>>> import numpy as np
>>> import numpy.linalg as la
>>> np.set_printoptions(precision=2, suppress=True, linewidth=140, sign=" ")
>>> Y = np.array([[0, 2], [-2, 3]])
>>> arr = np.kron(np.eye(2, dtype=int), Y)
>>> arr
array([[ 0,  2,  0,  0],
       [-2,  3,  0,  0],
       [ 0,  0,  0,  2],
       [ 0,  0, -2,  3]])
>>> # 2 groups of indices that never mix
>>> gram = arr.T @ arr
>>> gram
array([[ 4, -6,  0,  0],
       [-6, 13,  0,  0],
       [ 0,  0,  4, -6],
       [ 0,  0, -6, 13]])
>>> la.eigvalsh(gram)[::-1]
array([ 16.,  16.,   1.,   1.])
>>> (arr @ arr.T).shape
(4, 4)
>>> np.trace(gram), (arr ** 2).sum()
(np.int64(34), np.int64(34))
>>> la.matrix_rank(gram)
np.int64(4)
>>> np.diag(gram)
array([  4,  13,   4,  13])
>>> t3 = np.stack([gram, 3 * gram, gram[::-1]])
>>> la.matrix_rank(t3)
array([ 4,  4,  4])
>>> t3.sum(axis=0)
array([[ 16, -24,  -6,  13],
       [-24,  52,   4,  -6],
       [ -6,  13,  16, -24],
       [  4,  -6, -24,  52]])
>>> arr.sum(axis=1)
array([ 2,  1,  2,  1])
>>> arr - arr[0]
array([[ 0,  0,  0,  0],
       [-2,  1,  0,  0],
       [ 0, -2,  0,  2],
       [ 0, -2, -2,  3]])
>>> arr.shape
(4, 4)
>>> la.matrix_rank(arr)
np.int64(4)
>>> np.diff(arr, axis=0)
array([[-2,  1,  0,  0],
       [ 2, -3,  0,  2],
       [ 0,  0, -2,  1]])
>>> np.zeros(4, 4)
Traceback (most recent call last):
  File "<python-input-22>", line 1, in <module>
    np.zeros(4, 4)
    ~~~~~~~~^^^^^^
TypeError: Cannot interpret '4' as a data type
>>> round(la.norm(arr), 2)
np.float64(5.83)
>>> la.rank(arr)
Traceback (most recent call last):
  File "<python-input-24>", line 1, in <module>
    la.rank(arr)
    ^^^^^^^
AttributeError: module 'numpy.linalg' has no attribute 'rank'
>>> np.unravel_index(np.abs(arr).argmax(), arr.shape)
(np.int64(1), np.int64(1))
>>> E = np.array([[-2, 0, 0, 0, 0, 0],
...     [0, -1, 0, 0, 0, 0],
...     [0, 0, -1, 0, 0, 0],
...     [0, 0, 0, 1, 0, 0],
...     [0, 0, 0, 0, -2, 0],
...     [0, 0, 0, 0, 0, -1]])
>>> # splits into 6 blocks
>>> np.all(la.eigvalsh(E) > 0)
np.False_
>>> try:
...     la.cholesky(E)
... except la.LinAlgError as e:
...     print("failed:", e)
... 
failed: Matrix is not positive definite
>>> round(float(la.eigvalsh(E).min()), 2)
-2.0
>>> [round(float(la.det(E[:i, :i])), 2) + 0 for i in range(1, 7)]
[-2.0, 2.0, -2.0, -2.0, 4.0, -4.0]
>>> vals, vecs = la.eigh(E)
>>> vec = np.array([-2, -2, -3, 3, -1, 3])
>>> vecs * np.maximum(vals, 0) @ vecs.T
array([[ 0.,  0.,  0.,  0.,  0.,  0.],
       [ 0.,  0.,  0.,  0.,  0.,  0.],
       [ 0.,  0.,  0.,  0.,  0.,  0.],
       [ 0.,  0.,  0.,  1.,  0.,  0.],
       [ 0.,  0.,  0.,  0.,  0.,  0.],
       [ 0.,  0.,  0.,  0.,  0.,  0.]])
>>> vecs * np.abs(vals) @ vecs.T
array([[ 2.,  0.,  0.,  0.,  0.,  0.],
       [ 0.,  1.,  0.,  0.,  0.,  0.],
       [ 0.,  0.,  1.,  0.,  0.,  0.],
       [ 0.,  0.,  0.,  1.,  0.,  0.],
       [ 0.,  0.,  0.,  0.,  2.,  0.],
       [ 0.,  0.,  0.,  0.,  0.,  1.]])
>>> vec @ E @ vec
np.int64(-23)
>>> la.eigvalsh(E[1:, 1:])
array([-2., -1., -1., -1.,  1.])
>>> Y = la.invert(arr)
Traceback (most recent call last):
  File "<python-input-38>", line 1, in <module>
    Y = la.invert(arr)
        ^^^^^^^^^
AttributeError: module 'numpy.linalg' has no attribute 'invert'
>>> Y = la.inv(arr)
>>> la.inv(Y)
array([[ 0.,  2.,  0.,  0.],
       [-2.,  3.,  0.,  0.],
       [ 0.,  0.,  0.,  2.],
       [ 0.,  0., -2.,  3.]])
>>> Y
array([[ 0.75, -0.5 , -0.  , -0.  ],
       [ 0.5 ,  0.  ,  0.  ,  0.  ],
       [-0.  , -0.  ,  0.75, -0.5 ],
       [ 0.  ,  0.  ,  0.5 ,  0.  ]])
>>> arr @ Y
array([[ 1.,  0.,  0.,  0.],
       [ 0.,  1.,  0.,  0.],
       [ 0.,  0.,  1.,  0.],
       [ 0.,  0.,  0.,  1.]])
>>> (np.abs(Y) > 1e-9).astype(int)
array([[ 1,  1,  0,  0],
       [ 1,  0,  0,  0],
       [ 0,  0,  1,  1],
       [ 0,  0,  1,  0]])
>>> vec = np.array([-1, -2, -1, -3, -2, -3])
>>> target = E @ vec
>>> target
array([ 2,  2,  1, -3,  4,  3])
>>> la.solve(E, E[:, 2])
array([-0., -0.,  1.,  0., -0., -0.])
>>> la.solve(E.T, E[2])
array([-0., -0.,  1.,  0., -0., -0.])
>>> la.solve(E, target + E[:, 4])
array([-1., -2., -1., -3., -1., -3.])
>>> A = np.load("mat.npy")
>>> A
array([[ -3.18,  -7.22,  -5.76,  -0.16,  -2.25,   0.85,   9.71],
       [ -8.95,   1.98,  -2.65,  -4.21,   7.57,   5.45,  -6.19],
       [ -9.93,  -3.29,  -2.76,  -2.82,  -4.13,   3.53,  -4.16],
       [ -9.02,  -1.27,  -3.26,  -1.01,  -3.76,   2.88,  -4.18],
       [ -7.96,  -0.38,  -1.55,  -1.81,  -1.78,   3.44,  -4.38],
       [-10.15,  -1.85,  -2.25,  -0.83,  -3.23,   2.5 ,  -3.35],
       [ -9.15,   2.23,  -2.12,  -3.51,   7.05,   6.23,  -5.72],
       [ -9.37,  -1.36,  -2.52,  -0.78,  -4.18,   3.84,  -3.92],
       [ -7.51,  -0.93,  -2.97,  -3.44,   6.92,   5.11,  -3.16],
       [ -8.24,  -0.97,  -2.69,  -3.1 ,  -3.18,   4.14,  -4.73],
       [ -5.51,  -6.57,  -8.02,  -0.88,  -4.25,   0.21,   5.49],
       [ -8.35,   1.71,  -3.27,  -3.47,   5.82,   5.94,  -5.17],
       [ -4.13,  -8.04,  -6.93,  -2.56,  -4.53,   3.25,   5.96],
       [ -9.07,  -0.37,  -2.85,  -2.08,   7.36,   5.22,  -4.98],
       [-10.47,  -3.02,  -3.11,  -1.05,  -4.09,   3.43,  -5.25],
       [ -4.65,  -9.04,  -7.06,  -1.16,  -4.84,   1.85,   8.19],
       [ -5.09,  -5.78,  -7.94,  -1.9 ,  -3.91,   0.95,   6.51],
       [-10.06,  -1.84,  -2.49,  -1.77,  -4.36,   4.11,  -5.2 ],
       [ -9.06,   0.93,  -2.5 ,  -5.71,   5.19,   5.48,  -6.06],
       [ -5.89,   0.66,  -2.96,  -2.74,   7.78,   8.36,  -3.16],
       [ -2.15,  -8.79,  -7.32,  -0.94,  -4.98,   2.42,   6.4 ],
       [ -9.63,  -1.01,  -1.71,  -0.59,  -4.59,   4.72,  -6.8 ],
       [ -4.2 ,  -6.52,  -6.67,   0.14,  -2.84,   0.79,   8.9 ],
       [ -9.79,  -1.1 ,  -2.62,  -1.5 ,  -4.83,   2.97,  -2.62],
       [ -8.75,   1.32,  -2.74,  -4.34,   5.94,   5.57,  -4.78],
       [ -3.68,  -7.8 ,  -7.85,  -1.37,  -3.46,   2.29,   6.15],
       [ -9.66,  -1.4 ,  -3.48,   0.73,  -2.32,   1.39,  -3.14],
       [ -4.32,  -7.28,  -9.05,   0.23,  -3.95,   0.09,   5.42]])
>>> basis = A[[12, 25]].astype(float)
>>> for _ in range(3):
...     lab = la.norm(A[:, None] - basis, axis=-1).argmin(axis=1)
...     basis = np.array([A[lab == j].mean(axis=0) for j in range(2)])
... 
>>> lab
array([ 1,  0,  0,  0,  0,  0,  0,  0,  0,  0,  1,  0,  1,  0,  0,  1,  1,  0,  0,  0,  1,  0,  1,  0,  0,  1,  0,  1])
>>> np.bincount(lab)
array([ 19,   9])
